>>> import numpy as np
>>> np.set_printoptions(precision=2, suppress=True, linewidth=160)
>>> data = np.loadtxt("out18.csv", delimiter=",")
>>> data
array([[5., 0., 8., 0., 1., 1., 6., 9., 5.],
       [5., 5., 0., 8., 0., 1., 1., 6., 9.],
       [9., 5., 5., 0., 8., 0., 1., 1., 6.],
       [6., 9., 5., 5., 0., 8., 0., 1., 1.],
       [1., 6., 9., 5., 5., 0., 8., 0., 1.],
       [1., 1., 6., 9., 5., 5., 0., 8., 0.],
       [0., 1., 1., 6., 9., 5., 5., 0., 8.],
       [8., 0., 1., 1., 6., 9., 5., 5., 0.],
       [0., 8., 0., 1., 1., 6., 9., 5., 5.]])
>>> M2 = data[0, 0] * data[1:] - np.outer(data[1:, 0], data[0])
>>> M2
array([[  0.,  25., -40.,  40.,  -5.,   0., -25., -15.,  20.],
       [  0.,  25., -47.,   0.,  31.,  -9., -49., -76., -15.],
       [  0.,  45., -23.,  25.,  -6.,  34., -36., -49., -25.],
       [  0.,  30.,  37.,  25.,  24.,  -1.,  34.,  -9.,   0.],
       [  0.,   5.,  22.,  45.,  24.,  24.,  -6.,  31.,  -5.],
       [  0.,   5.,   5.,  30.,  45.,  25.,  25.,   0.,  40.],
       [  0.,   0., -59.,   5.,  22.,  37., -23., -47., -40.],
       [  0.,  40.,   0.,   5.,   5.,  30.,  45.,  25.,  25.]])
>>> np.flatnonzero(~M2.round(6).any(axis=1))
array([], dtype=int64)
>>> np.linalg.matrix_rank(M2), np.linalg.matrix_rank(data)
(np.int64(8), np.int64(9))
>>> data[:, 0] / data[0, 0]
array([1. , 1. , 1.8, 1.2, 0.2, 0.2, 0. , 1.6, 0. ])
>>> x = np.array([0, -1, 1, 2, 1, -2, -1, 1, 0])
>>> np.linalg.norm(M2 @ x) <= np.linalg.norm(M2, 2) * np.linalg.norm(x) + 1e-9
np.True_
>>> np.einsum("ij,j->i", M2, x)
array([  20.,  -50., -105.,   40.,  120.,   30., -125., -105.])
>>> M2 @ np.ones(9)
array([   0., -140.,  -35.,  140.,  140.,  175., -105.,  175.])
>>> M2 @ np.eye(9)[5]
array([ 0., -9., 34., -1., 24., 25., 37., 30.])
>>> x = np.array([-3, 1, -4, -4, -3, -1, 0, -3, 5])
>>> a = np.maximum(data @ x, 0)
>>> np.maximum(data @ (3 * x), 0)
array([ 0.,  0.,  0.,  0.,  0.,  0.,  0.,  0., 15.])
>>> np.flatnonzero(a > 1e-9)
array([8])
>>> a
array([0., 0., 0., 0., 0., 0., 0., 0., 5.])
>>> np.maximum(data @ x, 0) - np.maximum(-data @ x, 0)
array([ -53.,  -16.,  -39.,  -55.,  -63., -106.,  -19.,  -74.,    5.])
>>> data.T @ a
array([ 0., 40.,  0.,  5.,  5., 30., 45., 25., 25.])
>>> F = np.loadtxt("layer7.csv", delimiter=",")
>>> F
array([[ 0., -2.,  0.,  0.],
       [-2.,  2.,  0.,  0.],
       [ 0.,  4.,  0.,  0.],
       [ 4., -4.,  0.,  0.]])
>>> # looks like rank 2
>>> np.sort(np.abs(np.linalg.eigvals(F)))
array([0.  , 0.  , 1.24, 3.24])
>>> F @ F
array([[  4.,  -4.,   0.,   0.],
       [ -4.,   8.,   0.,   0.],
       [ -8.,   8.,   0.,   0.],
       [  8., -16.,   0.,   0.]])
>>> np.round(np.linalg.det(F), 2)
np.float64(0.0)
>>> np.unique(F.round(6), axis=0).shape
(4, 4)
>>> np.linalg.lstsq(F[:-1].T, F[-1])[2]
np.int32(2)
>>> np.abs(np.diag(np.linalg.qr(F)[1])) > 1e-9
array([ True,  True, False, False])
>>> np.allclose(F[:-1].T @ np.linalg.lstsq(F[:-1].T, F[-1])[0], F[-1])
True
>>> W = np.array([[3, -1, 2, -2], [1, 3, -1, -3], [-1, -3, 3, 0], [2, -1, -2, 1]])
>>> beta = np.array([-9, -1, -3, -2])
>>> H = np.maximum(F @ W + beta, 0)
>>> np.linalg.matrix_rank(H)
np.int64(3)
>>> (H > 0).mean(axis=0)
array([0.  , 0.5 , 0.25, 0.5 ])
>>> Z = np.array([[7, 4], [-1, 2], [4, 8], [-7, -1]])
>>> W @ Z
array([[ 44,  28],
       [ 21,   5],
       [  8,  14],
       [  0, -11]])
>>> proj = np.triu(np.array([[-3, -1, -1, 0], [-2, -3, -1, -2], [-1, 1, -1, 2], [3, 0, 2, 1]]), 1) + np.eye(4)
>>> M2 = proj @ F @ np.linalg.inv(proj)
>>> M2
array([[  2.,  -6.,  -4.,  -4.],
       [-10.,  -4., -14.,  20.],
       [  8.,   4.,  12., -16.],
       [  4.,   0.,   4.,  -8.]])
>>> M = np.array([[-1.0, 0.9, 0.6],
...     [-0.1, -0.7, -0.8],
...     [0.4, -0.1, 0.6],
...     [-0.6, 0.4, -0.1],
...     [-0.3, -0.4, 0.7]])
>>> M[:, 2] *= 5
>>> M
array([[-1. ,  0.9,  3. ],
       [-0.1, -0.7, -4. ],
       [ 0.4, -0.1,  3. ],
       [-0.6,  0.4, -0.5],
       [-0.3, -0.4,  3.5]])
>>> # column 2 dominates
>>> th = np.radians(30)
>>> Rm = np.eye(3)
>>> Rm[2, 2] = Rm[1, 1] = np.cos(th)
>>> Rm[2, 1], Rm[1, 2] = -np.sin(th), np.sin(th)
>>> Rm
array([[ 1.  ,  0.  ,  0.  ],
       [ 0.  ,  0.87,  0.5 ],
       [ 0.  , -0.5 ,  0.87]])
>>> M2 = M @ Rm.T
>>> np.allclose(np.linalg.norm(M, axis=1), np.linalg.norm(M2, axis=1))
True
>>> round(float(np.linalg.det(Rm)), 2), round(np.trace(Rm), 2)
(1.0, np.float64(2.73))
>>> x = np.array([0, 1, 1])
>>> y = M @ x
>>> np.round(np.linalg.pinv(M) @ M, 2) + 0
array([[1., 0., 0.],
       [0., 1., 0.],
       [0., 0., 1.]])
>>> np.round(np.linalg.lstsq(M, y)[0], 2) + 0
array([0., 1., 1.])
>>> rng = np.random.default_rng(68)
>>> y = y + 0.3 * rng.normal(size=5)
>>> y
array([ 4.46, -4.44,  3.11, -0.1 ,  3.5 ])
>>> beta, *_ = np.linalg.lstsq(M, y)
>>> beta.round()
array([-1.,  1.,  1.])
>>> np.round(M.T @ (y - M @ beta), 2) + 0
array([0., 0., 0.])
>>> round(np.linalg.norm(y - M @ beta), 2)
np.float64(0.38)
